% ipython --no-banner

In [1]: import numpy as np

In [2]: from numpy import linalg as LA

In [3]: np.set_printoptions(precision=2, suppress=True, linewidth=100)

In [4]: data = np.load("test14.npy")

In [5]: data
Out[5]: 
array([[ 1.,  1., -2., -1.],
       [ 0.,  1.,  0.,  0.],
       [ 0., -1.,  3.,  1.],
       [ 0.,  1., -2.,  0.]])

In [6]: rng = np.random.default_rng(32)

In [7]: idx = rng.permutation(4)

In [8]: other = data[:, idx] * rng.choice([-1, 1], 4)

In [9]: other
Out[9]: 
array([[ 2.,  1., -1., -1.],
       [-0., -0., -1., -0.],
       [-3., -1.,  1., -0.],
       [ 2., -0., -1., -0.]])

In [10]: left, _, vt = LA.svd(data.T @ other)

In [11]: np.round(left @ vt, 2) + 0
Out[11]: 
array([[ 0.,  0.,  0., -1.],
       [ 0.,  0., -1.,  0.],
       [-1.,  0.,  0.,  0.],
       [ 0., -1.,  0.,  0.]])

In [12]: np.round(LA.lstsq(data, other)[0], 2) + 0
Out[12]: 
array([[ 0.,  0.,  0., -1.],
       [ 0.,  0., -1.,  0.],
       [-1.,  0.,  0.,  0.],
       [ 0., -1.,  0.,  0.]])

In [13]: idx = rng.permutation(4)

In [14]: idx
Out[14]: array([3, 1, 2, 0])

In [15]: other = data[idx][:, idx]

In [16]: other
Out[16]: 
array([[ 0.,  1., -2.,  0.],
       [ 0.,  1.,  0.,  0.],
       [ 1., -1.,  3.,  0.],
       [-1.,  1., -2.,  1.]])

In [17]: np.trace(other)
Out[17]: np.float64(5.0)

In [18]: np.diag(other)
Out[18]: array([0., 1., 3., 1.])

In [19]: cov = data.T @ data

In [20]: LA.svd(data, compute_uv=False) ** 2
Out[20]: array([21.82,  1.  ,  1.  ,  0.18])

In [21]: cov
Out[21]: 
array([[ 1.,  1., -2., -1.],
       [ 1.,  4., -7., -2.],
       [-2., -7., 17.,  5.],
       [-1., -2.,  5.,  2.]])

In [22]: F = np.array([[0.0, 0.0, 4.0], [0.0, 0.0, -5.0], [4.0, -5.0, 0.0]])

In [23]: np.round(LA.det(F), 2)
Out[23]: np.float64(0.0)

In [24]: np.trace(F)
Out[24]: np.float64(0.0)

In [25]: LA.matrix_power(F, 3)
Out[25]: 
array([[   0.,    0.,  164.],
       [   0.,    0., -205.],
       [ 164., -205.,    0.]])

In [26]: np.round(np.abs(LA.eigvals(F)).max(), 2)
Out[26]: np.float64(6.4)

In [27]: F.inv()
Traceback (most recent call last):
  Cell In[27], line 1
    F.inv()
AttributeError: 'numpy.ndarray' object has no attribute 'inv'


In [28]: np.allclose(F, F.T)
Out[28]: True

In [29]: F @ F
Out[29]: 
array([[ 16., -20.,   0.],
       [-20.,  25.,   0.],
       [  0.,   0.,  41.]])
